$ python -q
>>> import numpy as np
>>> np.set_printoptions(precision=1, suppress=True, linewidth=140, legacy="1.25")
>>> M = np.loadtxt("layer10.csv", delimiter=",")
>>> M
array([[ 3.4,  9.2, 11. ],
       [ 2.5,  7.7,  8.8],
       [ 3.5,  8.2,  8.6],
       [ 3.3,  9.1,  8.9],
       [ 2.6,  7.7,  9.4],
       [ 2.9,  9.1,  9.4],
       [ 4. ,  9.2,  9. ],
       [ 1.2,  8.8,  8.7],
       [ 3. ,  8.6,  9. ],
       [ 2.5,  9.4, 10.7],
       [ 2.7, 10.6,  8.7],
       [ 2.2,  8.8,  8.2],
       [ 2.7,  9.7,  7.3],
       [ 3.5,  9.2,  9.2],
       [ 3.8,  9.9,  9.4],
       [ 4.1,  9.7,  8.8],
       [ 3.7, 10.1,  8.2],
       [ 5.4, 11.2,  8. ],
       [ 4.5,  8.3, 11.2],
       [ 3.4,  9.7, 10.9],
       [ 3.2,  9.2,  9. ],
       [ 3.5, 10.7,  8.9],
       [ 3.6, 10.1,  8.3],
       [ 1.6,  9.5,  9.6],
       [ 3.3,  8.7,  9. ],
       [ 3.7,  8.2,  9.5],
       [ 2.4, 10.4, 10.6],
       [ 4.2,  9.7,  7.6],
       [ 2. ,  8.6,  7.4],
       [ 1.6,  9.1,  9.6],
       [ 2.8,  9. , 10.4]])
>>> Xc = M - M.mean(axis=1)
Traceback (most recent call last):
  File "<python-input-4>", line 1, in <module>
    Xc = M - M.mean(axis=1)
         ~~^~~~~~~~~~~~~~~~
ValueError: operands could not be broadcast together with shapes (31,3) (31,) 
>>> Xc = M - M.mean(axis=0)
>>> U, s, vt = np.linalg.svd(Xc, full_matrices=False)
>>> print(s ** 2 / (s ** 2).sum())
[0.4 0.4 0.2]
>>> print(np.linalg.matrix_rank(Xc))
3
>>> np.round(Xc.mean(axis=0), 1) + 0
array([0., 0., 0.])
>>> np.searchsorted(np.cumsum(s ** 2) / (s ** 2).sum(), 0.9) + 1
3
>>> vt[0] * np.sign(vt[0, np.abs(vt[0]).argmax()])
array([-0.4, -0.5,  0.8])
>>> x0 = np.array([0, 2, 2])
>>> rhs = M @ x0
>>> coef, lr = np.zeros(3), 1 / np.linalg.norm(M, 2) ** 2
>>> for i in range(15):
...     coef -= lr * M.T @ (M @ coef - rhs)
...     if i % 5 == 0: print(i, round(np.linalg.norm(M @ coef - rhs), 1))
... 
0 3.1
5 3.1
10 3.0
>>> np.round(np.linalg.cond(M), 1)
17.3
>>> z = M[:, 0] > np.median(M[:, 0])
>>> r0 = M[z].mean(axis=0) - M[~z].mean(axis=0)
>>> print(r0)
[1.4 0.5 0.1]
>>> z.astype(int)
array([1, 0, 1, 0, 0, 0, 1, 0, 0, 0, 0, 0, 0, 1, 1, 1, 1, 1, 1, 1, 0, 1, 1, 0, 0, 1, 0, 1, 0, 0, 0])
>>> X = np.loadtxt("mat.csv", delimiter=",")
>>> print(X)
[[ 1.  1.  1.  1. -1. -1. -1. -1.]
 [ 1. -1. -1.  1.  1. -1. -1.  1.]
 [ 1. -1.  1. -1. -1.  1. -1.  1.]]
>>> r0, r1 = X[0], X[2]
>>> r0 @ r1
0.0
>>> p = (r0 @ r1) / (r0 @ r0) * r0
>>> (r1 - p) @ r0
0.0
>>> p
array([ 0.,  0.,  0.,  0., -0., -0., -0., -0.])
>>> other = X / np.sqrt((X ** 2).mean(axis=1, keepdims=True))
>>> np.linalg.matrix_rank(X - X.mean(axis=1, keepdims=True))
3
>>> print(X - X.mean(axis=1, keepdims=True))
[[ 1.  1.  1.  1. -1. -1. -1. -1.]
 [ 1. -1. -1.  1.  1. -1. -1.  1.]
 [ 1. -1.  1. -1. -1.  1. -1.  1.]]
>>> other[0]
array([ 1.,  1.,  1.,  1., -1., -1., -1., -1.])
>>> print(np.linalg.matrix_rank(other) == np.linalg.matrix_rank(X))
True
>>> W = np.array([[3, 1, 2, 2],
...     [3, 1, 2, 3],
...     [2, 3, 0, 0],
...     [1, 3, 0, 2],
...     [1, 2, 2, 0],
...     [2, 0, 0, 0],
...     [3, 2, 2, 1],
...     [2, 2, 1, 1]])
>>> coef = np.array([2, 2, 2, 0])
>>> H = np.maximum(X @ W + coef, 0)
>>> np.linalg.matrix_rank(H)
3
>>> basis = np.array([[-2, 0], [-1, -2], [2, -1], [0, -2]])
>>> print(H @ basis)
[[ -8. -19.]
 [  2. -13.]
 [ -6.   0.]]
>>> print(W @ basis)
[[ -3  -8]
 [ -3 -10]
 [ -7  -6]
 [ -5 -10]
 [  0  -6]
 [ -4   0]
 [ -4  -8]
 [ -4  -7]]
>>> other = np.array([[1, 0],
...     [-3, 4],
...     [-4, 3],
...     [4, 2],
...     [-4, -4],
...     [-1, -3],
...     [0, 2],
...     [-3, 0]])
>>> np.linalg.matrix_rank(X @ other)
2
>>> np.einsum("ij->j", X)
array([ 3., -1.,  1.,  1., -1., -1., -3.,  1.])
>>> K = np.load("dump.npy")
>>> K
array([[-0.9,  0. , -0.4,  0. ],
       [ 0. ,  1. ,  0. ,  0. ],
       [ 0.4,  0. , -0.9,  0. ],
       [ 0. ,  0. ,  0. ,  1. ]])
>>> # 3 blocks once reordered
>>> x0 = np.array([5, 0, 4, 5, 6, 4, 5, 5])
>>> X * x0
array([[ 5.,  0.,  4.,  5., -6., -4., -5., -5.],
       [ 5., -0., -4.,  5.,  6., -4., -5.,  5.],
       [ 5., -0.,  4., -5., -6.,  4., -5.,  5.]])
>>> (X * x0).sum(axis=1)
array([-6.,  8.,  2.])
>>> (K != 0).astype(int)
array([[1, 0, 1, 0],
       [0, 1, 0, 0],
       [1, 0, 1, 0],
       [0, 0, 0, 1]])
>>> (np.linalg.matrix_power((K != 0) + (K.T != 0) + np.eye(4), 4) > 0).astype(int)
array([[1, 0, 1, 0],
       [0, 1, 0, 0],
       [1, 0, 1, 0],
       [0, 0, 0, 1]])
>>> np.sort(np.linalg.eigvals(K).real)
array([-0.9, -0.9,  1. ,  1. ])
